$ python3 -q
>>> import numpy as np
>>> np.set_printoptions(precision=2, suppress=True, linewidth=120, sign=" ")
>>> rnd = lambda a: np.round(a, 2) + 0
>>> mat = np.load("out11.npy")
>>> mat
array([[ 0,  0,  0,  0],
       [ 0,  2,  0,  2],
       [ 0,  0,  0,  0],
       [ 0,  2,  0,  2]])
>>> (np.linalg.matrix_power((mat != 0) + (mat.T != 0) + np.eye(4), 4) > 0).astype(int)
array([[ 1,  0,  0,  0],
       [ 0,  1,  0,  1],
       [ 0,  0,  1,  0],
       [ 0,  1,  0,  1]])
>>> (mat != 0).astype(int)
array([[ 0,  0,  0,  0],
       [ 0,  1,  0,  1],
       [ 0,  0,  0,  0],
       [ 0,  1,  0,  1]])
>>> E = np.array([[5.0, 0.0, 0.0, 0.0],
...     [0.0, -3.0, -7.0, 3.0],
...     [0.0, -9.0, 9.0, -1.0],
...     [0.0, -8.0, 2.0, 5.0]])
>>> q, r_ = np.linalg.qr(E)
>>> rnd(q)
array([[ 1.  ,  0.  ,  0.  ,  0.  ],
       [ 0.  , -0.24,  0.86, -0.44],
       [ 0.  , -0.73, -0.46, -0.51],
       [ 0.  , -0.64,  0.2 ,  0.74]])
>>> np.allclose(r_.T @ r_, E.T @ E)
True
>>> np.trace(q @ q.T)
np.float64(4.0)
>>> abs(r_[0, 0]), rnd(np.linalg.norm(E[:, 0]))
(np.float64(5.0), np.float64(5.0))
>>> rnd(q @ r_)
array([[ 5.,  0.,  0.,  0.],
       [ 0., -3., -7.,  3.],
       [ 0., -9.,  9., -1.],
       [ 0., -8.,  2.,  5.]])
>>> q.shape, r_.shape
((4, 4), (4, 4))
>>> rnd(q.T @ q)
array([[ 1.,  0.,  0.,  0.],
       [ 0.,  1.,  0.,  0.],
       [ 0.,  0.,  1.,  0.],
       [ 0.,  0.,  0.,  1.]])
>>> evals, evecs = np.linalg.eigh(mat)
>>> x0 = np.array([3, 0, 4, 5])
>>> rnd(evecs * np.maximum(evals, 0) @ evecs.T)
array([[ 0.,  0.,  0.,  0.],
       [ 0.,  2.,  0.,  2.],
       [ 0.,  0.,  0.,  0.],
       [ 0.,  2.,  0.,  2.]])
>>> x0 @ mat @ x0
np.int64(50)
>>> np.abs(mat).sum(axis=1).max(), np.abs(evals).max()
(np.int64(4), np.float64(4.0))
>>> rnd(evecs * np.abs(evals) @ evecs.T)
array([[ 0.,  0.,  0.,  0.],
       [ 0.,  2.,  0.,  2.],
       [ 0.,  0.,  0.,  0.],
       [ 0.,  2.,  0.,  2.]])
>>> (np.sign(evecs[:, -1].round(6)) == np.sign(evecs[0, -1].round(6))).astype(int)
array([ 1,  0,  1,  0])
>>> np.unravel_index(np.abs(E).argmax(), E.shape)
(np.int64(2), np.int64(1))
>>> rnd(np.linalg.norm(E))
np.float64(18.65)
>>> np.count_nonzero(E)
np.int64(10)
>>> E - E[0]
array([[ 0.,  0.,  0.,  0.],
       [-5., -3., -7.,  3.],
       [-5., -9.,  9., -1.],
       [-5., -8.,  2.,  5.]])
>>> E.shape
(4, 4)
>>> E.sum(axis=1)
array([ 5., -7., -1., -1.])
>>> E.mean(axis=0)
array([ 1.25, -5.  ,  1.  ,  1.75])
>>> X = np.loadtxt("sample7.csv", delimiter=",")
>>> X
array([[-0.85,  0.56,  0.01],
       [-1.32,  0.84,  0.01],
       [ 4.83, -3.26, -0.01],
       [-2.8 ,  1.9 , -0.01],
       [-0.45,  0.28,  0.  ],
       [-1.97,  1.32,  0.01],
       [ 2.91, -1.98,  0.03],
       [ 6.55, -4.36,  0.  ],
       [ 5.68, -3.84,  0.01],
       [-3.51,  2.33, -0.03],
       [ 5.15, -3.46,  0.04],
       [ 1.97, -1.33, -0.02]])
>>> Y = np.c_[X[:, :1] @ np.array([[1]]), np.array([3, -1, 1, 2, 0, -1, 2, 0, 2, 1, -1, -1])]
>>> Y
array([[-0.85,  3.  ],
       [-1.32, -1.  ],
       [ 4.83,  1.  ],
       [-2.8 ,  2.  ],
       [-0.45,  0.  ],
       [-1.97, -1.  ],
       [ 2.91,  2.  ],
       [ 6.55,  0.  ],
       [ 5.68,  2.  ],
       [-3.51,  1.  ],
       [ 5.15, -1.  ],
       [ 1.97, -1.  ]])
>>> rnd(np.linalg.norm(Y - X @ np.linalg.lstsq(X, Y)[0], axis=0))
array([ 0.  ,  5.07])
>>> np.linalg.matrix_rank(Y)
np.int64(2)
>>> def softmax(z):
...     e = np.exp(z - z.max(axis=-1, keepdims=True))
...     return e / e.sum(axis=-1, keepdims=True)
... 
>>> rnd(softmax(X).sum(axis=1))
array([ 1.,  1.,  1.,  1.,  1.,  1.,  1.,  1.,  1.,  1.,  1.,  1.])
>>> att = X @ X.T / np.sqrt(3)
>>> softmax(att).round(6).argmax(axis=1)
array([ 9,  9,  7,  9,  9,  9,  7,  7,  7,  9,  7,  7])
>>> A = np.array([[0.0, 0.0, 0.0, 0.0],
...     [0.0, 0.0, -1.0, -1.0],
...     [0.0, -1.0, 0.0, -1.0],
...     [0.0, -1.0, -1.0, 0.0]])
>>> rk = np.linalg.matrix_rank(A)
>>> rk
np.int64(3)
>>> null = np.linalg.svd(A)[2][rk:].T
>>> null.shape
(4, 1)
>>> [int(np.linalg.matrix_rank(A[:, :j + 1])) for j in range(4)]
[0, 1, 2, 3]
>>> [int(np.linalg.matrix_rank(np.delete(A, i, axis=0))) for i in range(4)]
[3, 2, 2, 2]
>>> null[:, 0] / null[np.abs(null[:, 0]).round(6).argmax(), 0]
array([ 1.,  0.,  0.,  0.])
>>> np.allclose(A @ null, 0)
True
>>> M = np.loadtxt("mat.csv", delimiter=",")
>>> M
array([[ 1.,  0.,  0.],
       [ 2.,  1.,  0.],
       [-2.,  0.,  1.]])
>>> rnd(np.linalg.matrix_power(M, 4))
array([[ 1.,  0.,  0.],
       [ 8.,  1.,  0.],
       [-8.,  0.,  1.]])
>>> rnd(np.sort(np.abs(np.linalg.eigvals(M))))
array([ 1.,  1.,  1.])
>>> rnd(np.abs(np.linalg.eigvals(M)).max())
np.float64(1.0)
>>> M @ M
array([[ 1.,  0.,  0.],
       [ 4.,  1.,  0.],
       [-4.,  0.,  1.]])
>>> np.trace(M)
np.float64(3.0)
>>> P = np.triu(np.array([[1, 2, -1], [-2, 0, 1], [-2, -1, 2]]), 1) + np.eye(3)
>>> Y = P @ M @ np.linalg.inv(P)
>>> np.linalg.matrix_rank(Y)
np.int64(3)
>>> P @ M - M @ P
array([[ 6.,  0.,  0.],
       [-2., -4.,  2.],
       [ 0.,  4., -2.]])
>>> Y
array([[  7., -12.,  18.],
       [  0.,   1.,   0.],
       [ -2.,   4.,  -5.]])
>>> rnd(np.linalg.det(Y))
np.float64(1.0)
>>> feats = np.load("w.npy")
>>> feats
array([[ 36,  12, -30],
       [ 12,   4, -10],
       [-30, -10,  25]])
>>> rk = np.linalg.matrix_rank(feats)
>>> rk
np.int64(1)
>>> null = np.linalg.svd(feats)[2][rk:].T
>>> [int(np.linalg.matrix_rank(feats[:i])) for i in range(1, len(feats) + 1)]
[1, 1, 1]
>>> [int(np.linalg.matrix_rank(np.delete(feats, i, axis=0))) for i in range(3)]
[1, 1, 1]
>>> np.allclose(feats @ null, 0)
True
>>> Y = feats / np.linalg.norm(feats, axis=1, keepdims=True)
>>> gram = Y @ Y.T
>>> gram[0]
array([ 1.,  1., -1.])
>>> (gram - 2 * np.eye(3)).round(6).argmax(axis=1)
array([ 1,  0,  0])
>>> np.argwhere(np.triu(np.abs(gram) > 0.95, 1))
array([[ 0,  1],
       [ 0,  2],
       [ 1,  2]])
>>> rnd(np.linalg.norm(Y, axis=1))
array([ 1.,  1.,  1.])
>>> data = np.array([[0, 2, 0], [0, -3, 0]])
>>> Y = np.array([[2, -2, 2], [0, 2, 0]])
>>> basis = np.kron(Y, A)
>>> basis
array([[ 0.,  0.,  0.,  0., -0., -0., -0., -0.,  0.,  0.,  0.,  0.],
       [ 0.,  0., -2., -2., -0., -0.,  2.,  2.,  0.,  0., -2., -2.],
       [ 0., -2.,  0., -2., -0.,  2., -0.,  2.,  0., -2.,  0., -2.],
       [ 0., -2., -2.,  0., -0.,  2.,  2., -0.,  0., -2., -2.,  0.],
       [ 0.,  0.,  0.,  0.,  0.,  0.,  0.,  0.,  0.,  0.,  0.,  0.],
       [ 0.,  0., -0., -0.,  0.,  0., -2., -2.,  0.,  0., -0., -0.],
       [ 0., -0.,  0., -0.,  0., -2.,  0., -2.,  0., -0.,  0., -0.],
       [ 0., -0., -0.,  0.,  0., -2., -2.,  0.,  0., -0., -0.,  0.]])
>>> Uu, sig, VT = np.linalg.svd(data)
>>> np.argmax(sig[:-1] / (sig[1:] + 1e-6)) + 1
np.int64(1)
>>> Y = Uu[:, :1] @ np.diag(sig[:1]) @ VT[:1]
>>> np.linalg.matrix_rank(data, rtol=0.05)
np.int64(1)
>>> rnd(np.linalg.norm(data - Y) / np.linalg.norm(data))
np.float64(0.0)
>>> rnd(np.abs(data - Y).max())
np.float64(0.0)
>>> rnd(Y)
array([[ 0.,  2.,  0.],
       [ 0., -3.,  0.]])
>>> rk = np.linalg.matrix_rank(data)
>>> rk
np.int64(1)
>>> null = np.linalg.svd(data)[2][rk:].T
>>> null @ null.T
array([[ 1.,  0.,  0.],
       [ 0.,  0.,  0.],
       [ 0.,  0.,  1.]])
>>> null.shape
(3, 2)
>>> [int(np.linalg.matrix_rank(np.delete(data, i, axis=0))) for i in range(2)]
[1, 1]
>>> T = np.stack([data, 3 * data, data[::-1]])
>>> T.sum(axis=0)
array([[  0,   5,   0],
       [  0, -10,   0]])
>>> np.linalg.matrix_rank(T)
array([ 1,  1,  1])
>>> (T @ data.T).shape
(3, 2, 2)
>>> m1 = np.loadtxt("x.csv", delimiter=",")
>>> m1
array([[ 1. ,  0. ,  0. ],
       [ 0. ,  0.5,  0.5],
       [ 0. ,  0. ,  1. ]])
>>> Y = np.linalg.inv(m1)
>>> m1 @ Y
array([[ 1.,  0.,  0.],
       [ 0.,  1.,  0.],
       [ 0.,  0.,  1.]])
>>> rnd(np.linalg.slogdet(m1)[0])
np.float64(1.0)
